% python3 -q
>>> import numpy as np
>>> np.set_printoptions(suppress=True, linewidth=120)
>>> K = np.load("data.npy")
>>> K
array([[ 1,  1,  2,  1,  1,  1,  0,  0,  2, -2,  1],
       [ 1,  2,  2,  1,  0,  0,  0,  1,  2, -2,  0],
       [ 1,  2,  2,  1,  0,  2,  0,  0,  1, -1,  2],
       [ 0,  0,  1,  2,  2,  0,  1,  2,  0,  0,  1],
       [ 2,  2,  2,  1,  1,  0,  1,  1,  0,  0,  0],
       [ 1,  0,  0,  2,  2,  1,  1,  2,  0,  0,  2],
       [ 0,  1,  1,  2,  0,  0,  0,  2,  1, -1,  0],
       [ 1,  1,  2,  0,  0,  2,  0,  2,  0,  0,  2]])
>>> round(float(np.linalg.norm(K[5], 1)), 1), round(float(np.linalg.norm(K[5], np.inf)), 1)
(11.0, 2.0)
>>> K[5] @ K[2]
np.int64(9)
>>> round(np.linalg.norm(K, 1), 1), round(np.linalg.norm(K, np.inf), 1)
(np.float64(12.0), np.float64(12.0))
>>> np.linalg.norm(K, axis=1).argmax()
np.int64(2)
>>> np.round(np.linalg.norm(K, axis=0), 1)
array([3. , 3.9, 4.7, 4. , 3.2, 3.2, 1.7, 4.2, 3.2, 3.2, 3.7])
>>> np.round(np.linalg.norm(K, 2), 1)
np.float64(9.3)
>>> round(np.linalg.norm(K[5] - K[2]), 1)
np.float64(4.6)
>>> np.round(np.linalg.norm(K, "nuc"), 1)
np.float64(25.1)
>>> other = K / np.linalg.norm(K, axis=1, keepdims=True)
>>> C2 = other @ other.T
>>> (np.abs(C2) > 0.9).astype(int)
array([[1, 0, 0, 0, 0, 0, 0, 0],
       [0, 1, 0, 0, 0, 0, 0, 0],
       [0, 0, 1, 0, 0, 0, 0, 0],
       [0, 0, 0, 1, 0, 0, 0, 0],
       [0, 0, 0, 0, 1, 0, 0, 0],
       [0, 0, 0, 0, 0, 1, 0, 0],
       [0, 0, 0, 0, 0, 0, 1, 0],
       [0, 0, 0, 0, 0, 0, 0, 1]])
>>> C2[2].round(1)
array([0.8, 0.7, 1. , 0.3, 0.6, 0.5, 0.5, 0.8])
>>> C2.round(1)
array([[1. , 0.9, 0.8, 0.4, 0.6, 0.4, 0.6, 0.6],
       [0.9, 1. , 0.7, 0.4, 0.7, 0.3, 0.8, 0.5],
       [0.8, 0.7, 1. , 0.3, 0.6, 0.5, 0.5, 0.8],
       [0.4, 0.4, 0.3, 1. , 0.6, 0.9, 0.7, 0.5],
       [0.6, 0.7, 0.6, 0.6, 1. , 0.5, 0.6, 0.6],
       [0.4, 0.3, 0.5, 0.9, 0.5, 1. , 0.5, 0.6],
       [0.6, 0.8, 0.5, 0.7, 0.6, 0.5, 1. , 0.5],
       [0.6, 0.5, 0.8, 0.5, 0.6, 0.6, 0.5, 1. ]])
>>> np.argwhere(np.triu(np.abs(C2) > 0.95, 1))
array([], shape=(0, 2), dtype=int64)
>>> round(float(np.degrees(np.arccos(np.clip(C2[2, 7], -1, 1)))), 1)
37.8
>>> (C2 - 2 * np.eye(8)).round(6).argmax(axis=1)
array([1, 0, 0, 5, 1, 3, 1, 2])
>>> np.round(np.linalg.norm(other, axis=1), 1)
array([1., 1., 1., 1., 1., 1., 1., 1.])
